$ python -q
>>> import numpy as np
>>> from numpy import linalg as LA
>>> np.set_printoptions(precision=2, suppress=True, linewidth=160)
>>> A = np.load("a.npy")
>>> print(A.round(2) + 0)
[[ 1.11 -0.36 -0.3  -0.23  0.04 -0.01  0.27 -0.02  0.04  0.07  0.13  0.01]
 [-0.36  0.92 -0.06  0.19  0.14 -0.32  0.21  0.07  0.25 -0.41  0.11  0.48]
 [-0.3  -0.06  1.29  0.37 -0.41 -0.02  0.12  0.06 -0.22 -0.15 -0.15  0.11]
 [-0.23  0.19  0.37  0.25  0.13 -0.07  0.19 -0.1   0.16 -0.14 -0.03  0.09]
 [ 0.04  0.14 -0.41  0.13  0.79 -0.17  0.19 -0.4   0.47  0.18  0.17  0.11]
 [-0.01 -0.32 -0.02 -0.07 -0.17  0.52  0.15  0.21 -0.01  0.02  0.19 -0.44]
 [ 0.27  0.21  0.12  0.19  0.19  0.15  1.45  0.62  0.36  0.14 -0.15  0.01]
 [-0.02  0.07  0.06 -0.1  -0.4   0.21  0.62  0.75 -0.19  0.2  -0.13 -0.04]
 [ 0.04  0.25 -0.22  0.16  0.47 -0.01  0.36 -0.19  0.44 -0.19  0.09  0.01]
 [ 0.07 -0.41 -0.15 -0.14  0.18  0.02  0.14  0.2  -0.19  0.93  0.07  0.  ]
 [ 0.13  0.11 -0.15 -0.03  0.17  0.19 -0.15 -0.13  0.09  0.07  1.    0.13]
 [ 0.01  0.48  0.11  0.09  0.11 -0.44  0.01 -0.04  0.01  0.    0.13  0.56]]
>>> rng = np.random.default_rng(685910)
>>> lab = rng.permutation(12)
>>> print(lab)
[ 2  5  7  0 10  6  9  8  1 11  3  4]
>>> Y = A[lab][:, lab]
>>> print(np.diag(Y))
[1.29 0.52 0.75 1.11 1.   1.45 0.93 0.44 0.92 0.56 0.25 0.79]
>>> print(np.round(np.trace(Y), 2))
10.0
>>> print(Y.round(2) + 0)
[[ 1.29 -0.02  0.06 -0.3  -0.15  0.12 -0.15 -0.22 -0.06  0.11  0.37 -0.41]
 [-0.02  0.52  0.21 -0.01  0.19  0.15  0.02 -0.01 -0.32 -0.44 -0.07 -0.17]
 [ 0.06  0.21  0.75 -0.02 -0.13  0.62  0.2  -0.19  0.07 -0.04 -0.1  -0.4 ]
 [-0.3  -0.01 -0.02  1.11  0.13  0.27  0.07  0.04 -0.36  0.01 -0.23  0.04]
 [-0.15  0.19 -0.13  0.13  1.   -0.15  0.07  0.09  0.11  0.13 -0.03  0.17]
 [ 0.12  0.15  0.62  0.27 -0.15  1.45  0.14  0.36  0.21  0.01  0.19  0.19]
 [-0.15  0.02  0.2   0.07  0.07  0.14  0.93 -0.19 -0.41  0.   -0.14  0.18]
 [-0.22 -0.01 -0.19  0.04  0.09  0.36 -0.19  0.44  0.25  0.01  0.16  0.47]
 [-0.06 -0.32  0.07 -0.36  0.11  0.21 -0.41  0.25  0.92  0.48  0.19  0.14]
 [ 0.11 -0.44 -0.04  0.01  0.13  0.01  0.    0.01  0.48  0.56  0.09  0.11]
 [ 0.37 -0.07 -0.1  -0.23 -0.03  0.19 -0.14  0.16  0.19  0.09  0.25  0.13]
 [-0.41 -0.17 -0.4   0.04  0.17  0.19  0.18  0.47  0.14  0.11  0.13  0.79]]
>>> print(np.round(np.sort(np.abs(LA.eigvals(Y))), 2) + 0)
[0. 0. 0. 0. 0. 1. 1. 1. 1. 2. 2. 2.]
>>> Uu, sigma, Vh = LA.svd(A)
>>> print(sigma.round(2) + 0)
[2. 2. 2. 1. 1. 1. 1. 0. 0. 0. 0. 0.]
>>> Y = Uu[:, :7] @ np.diag(sigma[:7]) @ Vh[:7]
>>> print(Y.round(2) + 0)
[[ 1.11 -0.36 -0.3  -0.23  0.04 -0.01  0.27 -0.02  0.04  0.07  0.13  0.01]
 [-0.36  0.92 -0.06  0.19  0.14 -0.32  0.21  0.07  0.25 -0.41  0.11  0.48]
 [-0.3  -0.06  1.29  0.37 -0.41 -0.02  0.12  0.06 -0.22 -0.15 -0.15  0.11]
 [-0.23  0.19  0.37  0.25  0.13 -0.07  0.19 -0.1   0.16 -0.14 -0.03  0.09]
 [ 0.04  0.14 -0.41  0.13  0.79 -0.17  0.19 -0.4   0.47  0.18  0.17  0.11]
 [-0.01 -0.32 -0.02 -0.07 -0.17  0.52  0.15  0.21 -0.01  0.02  0.19 -0.44]
 [ 0.27  0.21  0.12  0.19  0.19  0.15  1.45  0.62  0.36  0.14 -0.15  0.01]
 [-0.02  0.07  0.06 -0.1  -0.4   0.21  0.62  0.75 -0.19  0.2  -0.13 -0.04]
 [ 0.04  0.25 -0.22  0.16  0.47 -0.01  0.36 -0.19  0.44 -0.19  0.09  0.01]
 [ 0.07 -0.41 -0.15 -0.14  0.18  0.02  0.14  0.2  -0.19  0.93  0.07  0.  ]
 [ 0.13  0.11 -0.15 -0.03  0.17  0.19 -0.15 -0.13  0.09  0.07  1.    0.13]
 [ 0.01  0.48  0.11  0.09  0.11 -0.44  0.01 -0.04  0.01  0.    0.13  0.56]]
>>> print(np.round(LA.norm(A - Y) / LA.norm(A), 2))
0.0
>>> print(LA.matrix_rank(Y))
7
>>> print(round(float(np.abs(A - Y).max()), 2))
0.0
>>> rank = LA.matrix_rank(Y)
>>> print(rank)
7
>>> ns = LA.svd(Y)[2][rank:].T
>>> print(LA.matrix_rank(Y.T @ Y), LA.matrix_rank(Y @ Y.T))
7 7
>>> print(ns.shape)
(12, 5)
>>> feats = np.loadtxt("sample16.csv", delimiter=",")
>>> print(feats)
[[-2.  1.  1.  1.  1.  1.  1.  1.]
 [ 1. -2.  1.  1.  1.  1.  1.  1.]
 [ 1.  1. -2.  1.  1.  1.  1.  1.]
 [ 1.  1.  1. -2.  1.  1.  1.  1.]
 [ 1.  1.  1.  1. -2.  1.  1.  1.]
 [ 1.  1.  1.  1.  1. -2.  1.  1.]
 [ 1.  1.  1.  1.  1.  1. -2.  1.]
 [ 1.  1.  1.  1.  1.  1.  1. -2.]]
>>> # symmetric, so the eigenvalues are real
>>> vals, V = LA.eigh(feats)
>>> print(np.round(V.T @ feats @ V, 2) + 0)
[[-3.  0.  0.  0.  0.  0.  0.  0.]
 [ 0. -3.  0.  0.  0.  0.  0.  0.]
 [ 0.  0. -3.  0.  0.  0.  0.  0.]
 [ 0.  0.  0. -3.  0.  0.  0.  0.]
 [ 0.  0.  0.  0. -3.  0.  0.  0.]
 [ 0.  0.  0.  0.  0. -3.  0.  0.]
 [ 0.  0.  0.  0.  0.  0. -3.  0.]
 [ 0.  0.  0.  0.  0.  0.  0.  5.]]
>>> print(np.abs(V[:, -1]).round(6).argmax())
0
>>> print(V @ np.diag(vals) @ V.T)
[[-2.  1.  1.  1.  1.  1.  1.  1.]
 [ 1. -2.  1.  1.  1.  1.  1.  1.]
 [ 1.  1. -2.  1.  1.  1.  1.  1.]
 [ 1.  1.  1. -2.  1.  1.  1.  1.]
 [ 1.  1.  1.  1. -2.  1.  1.  1.]
 [ 1.  1.  1.  1.  1. -2.  1.  1.]
 [ 1.  1.  1.  1.  1.  1. -2.  1.]
 [ 1.  1.  1.  1.  1.  1.  1. -2.]]
>>> print(LA.eigvalsh(feats + -3 * np.eye(8)))
[-6. -6. -6. -6. -6. -6. -6.  2.]
>>> print(np.round(V.T @ V, 2) + 0)
[[1. 0. 0. 0. 0. 0. 0. 0.]
 [0. 1. 0. 0. 0. 0. 0. 0.]
 [0. 0. 1. 0. 0. 0. 0. 0.]
 [0. 0. 0. 1. 0. 0. 0. 0.]
 [0. 0. 0. 0. 1. 0. 0. 0.]
 [0. 0. 0. 0. 0. 1. 0. 0.]
 [0. 0. 0. 0. 0. 0. 1. 0.]
 [0. 0. 0. 0. 0. 0. 0. 1.]]
>>> print(LA.eigvalsh(feats @ feats))
[ 9.  9.  9.  9.  9.  9.  9. 25.]
